$ python -q
>>> import numpy as np
>>> np.set_printoptions(precision=3, suppress=True, linewidth=160)
>>> tidy = lambda a: np.round(a, 3) + 0
>>> u = np.array([3, -7, 8])
>>> rng = np.random.default_rng(17)
>>> m1 = np.outer(rng.normal(size=31), u) + 0.02 * rng.normal(size=(31, 3))
>>> tidy(m1)
array([[  3.315,  -7.673,   8.805],
       [  1.007,  -2.366,   2.7  ],
       [ -1.618,   3.757,  -4.311],
       [ -3.773,   8.773, -10.084],
       [ -5.681,  13.274, -15.173],
       [  0.029,  -0.149,   0.16 ],
       [ -2.449,   5.659,  -6.462],
       [ -2.632,   6.087,  -6.979],
       [ -0.662,   1.575,  -1.793],
       [ -0.187,   0.36 ,  -0.402],
       [ -6.86 ,  15.928, -18.208],
       [  2.78 ,  -6.474,   7.396],
       [ -6.097,  14.169, -16.192],
       [  5.557, -12.993,  14.851],
       [  1.83 ,  -4.169,   4.757],
       [ -1.433,   3.301,  -3.776],
       [  4.016,  -9.356,  10.746],
       [  0.036,  -0.133,   0.181],
       [  2.05 ,  -4.826,   5.529],
       [  0.338,  -0.736,   0.858],
       [  3.281,  -7.658,   8.779],
       [  3.154,  -7.441,   8.482],
       [ -2.727,   6.397,  -7.266],
       [ -1.828,   4.321,  -4.89 ],
       [  1.038,  -2.377,   2.75 ],
       [ -0.626,   1.484,  -1.672],
       [ -6.868,  15.971, -18.282],
       [  6.106, -14.187,  16.232],
       [ -6.517,  15.219, -17.452],
       [ -6.24 ,  14.565, -16.684],
       [ -3.818,   8.932, -10.201]])
>>> idx = m1[:, 1] > np.median(m1[:, 1])
>>> u = m1[idx].mean(axis=0) - m1[~idx].mean(axis=0)
>>> np.argsort(-np.abs(u).round(6), kind="stable")
array([2, 1, 0])
>>> tidy((((m1 - m1.mean(axis=0)) @ u > 0) == idx).mean())
np.float64(0.968)
>>> cen = m1 - m1.mean(axis=0)
>>> evecs = np.linalg.svd(cen)[2][:1]
>>> M2 = cen - cen @ evecs.T @ evecs
>>> np.linalg.norm(M2, axis=1).round(6).argmax()
np.int64(14)
>>> tidy(np.linalg.norm(M2) / np.linalg.norm(cen))
np.float64(0.002)
>>> tidy(np.diag(evecs.T @ evecs))
array([0.074, 0.401, 0.525])
>>> cen = m1 - m1.mean(axis=0)
>>> left, s, Vh = np.linalg.svd(cen, full_matrices=False)
>>> tidy(Vh[0] * np.sign(Vh[0, np.abs(Vh[0]).argmax()]))
array([ 0.272, -0.633,  0.725])
>>> tidy(cen.mean(axis=0))
array([0., 0., 0.])
>>> np.abs(left[:, 0]).argmax()
np.int64(27)
>>> (np.sign(left[:, 0]) == np.sign(left[0, 0])).astype(int)
array([1, 1, 0, 0, 0, 1, 0, 0, 1, 1, 0, 1, 0, 1, 1, 0, 1, 1, 1, 1, 1, 1, 0, 0, 1, 1, 0, 1, 0, 0, 0])
>>> K = np.load("layer7.npy")
>>> K
array([[11,  0,  2,  0],
       [ 7,  0,  4,  0],
       [15,  0,  0,  0],
       [ 1,  5,  3,  3],
       [ 0, 13,  6, 11],
       [11,  0,  2,  0],
       [ 9,  0,  2,  0],
       [13,  0,  1,  0],
       [ 5,  1,  4,  0],
       [ 5,  1,  4,  0],
       [ 0, 11,  6,  9],
       [ 3,  3,  6,  1],
       [13,  0,  1,  0],
       [ 0,  9,  6,  7],
       [ 0, 15,  6, 13],
       [ 0,  7,  3,  5],
       [ 9,  0,  3,  0],
       [13,  0,  1,  0],
       [ 9,  0,  0,  0],
       [ 3,  3,  0,  1],
       [ 0, 11,  4,  9],
       [ 3,  3,  3,  1],
       [ 1,  5,  4,  3],
       [ 3,  3,  0,  1],
       [ 1,  5,  4,  3],
       [ 0, 11,  5,  9],
       [ 7,  0,  3,  0],
       [ 5,  1,  0,  0],
       [ 1,  5,  6,  3],
       [ 1,  5,  2,  3],
       [ 1,  5,  4,  3]])
>>> gram = np.cov(K, rowvar=False)
>>> gram.shape
(4, 4)
>>> np.argwhere(np.triu(np.abs(np.corrcoef(K.T)) > 0.8, 1))
array([[1, 3]])
>>> tidy(np.linalg.eigvalsh(gram)[::-1])
array([52.772,  7.135,  2.036,  0.054])
>>> np.median(K, axis=0)
array([3., 3., 3., 1.])
>>> np.argsort(-K.std(axis=0).round(6), kind="stable")
array([0, 1, 3, 2])
>>> tidy(np.polyfit(K[:, 3], K[:, 1], 1))
array([1.159, 0.758])
>>> F = np.load("arr.npy")
>>> F
array([[ 7.707, -5.   ,  4.512, -4.   ],
       [ 1.086, -5.   , -0.467, -4.   ],
       [ 8.073, -5.   ,  3.808, -4.   ],
       [ 4.322, -5.   ,  3.361, -4.   ],
       [ 6.188, -5.   ,  5.049, -4.   ],
       [ 4.029, -5.   ,  5.486, -4.   ],
       [ 7.655, -5.   ,  4.438, -4.   ],
       [ 5.271, -5.   ,  4.324, -4.   ],
       [ 3.215, -5.   ,  0.768, -4.   ],
       [ 6.23 , -5.   ,  3.899, -4.   ],
       [ 3.461, -5.   ,  2.908, -4.   ],
       [ 3.289, -5.   ,  3.118, -4.   ],
       [ 6.738, -5.   ,  6.179, -4.   ],
       [ 7.536, -5.   ,  5.399, -4.   ],
       [11.213, -5.   ,  8.616, -4.   ],
       [ 9.752, -5.   ,  6.221, -4.   ]])
>>> np.argsort(-np.linalg.norm(F, axis=0).round(6), kind="stable")[:3]
array([0, 1, 2])
>>> [round(float(x), 3) for x in np.linalg.svd(F, compute_uv=False)[:3]]
[40.136, 8.134, 3.717]
>>> np.linalg.cond(F) > 100
np.True_
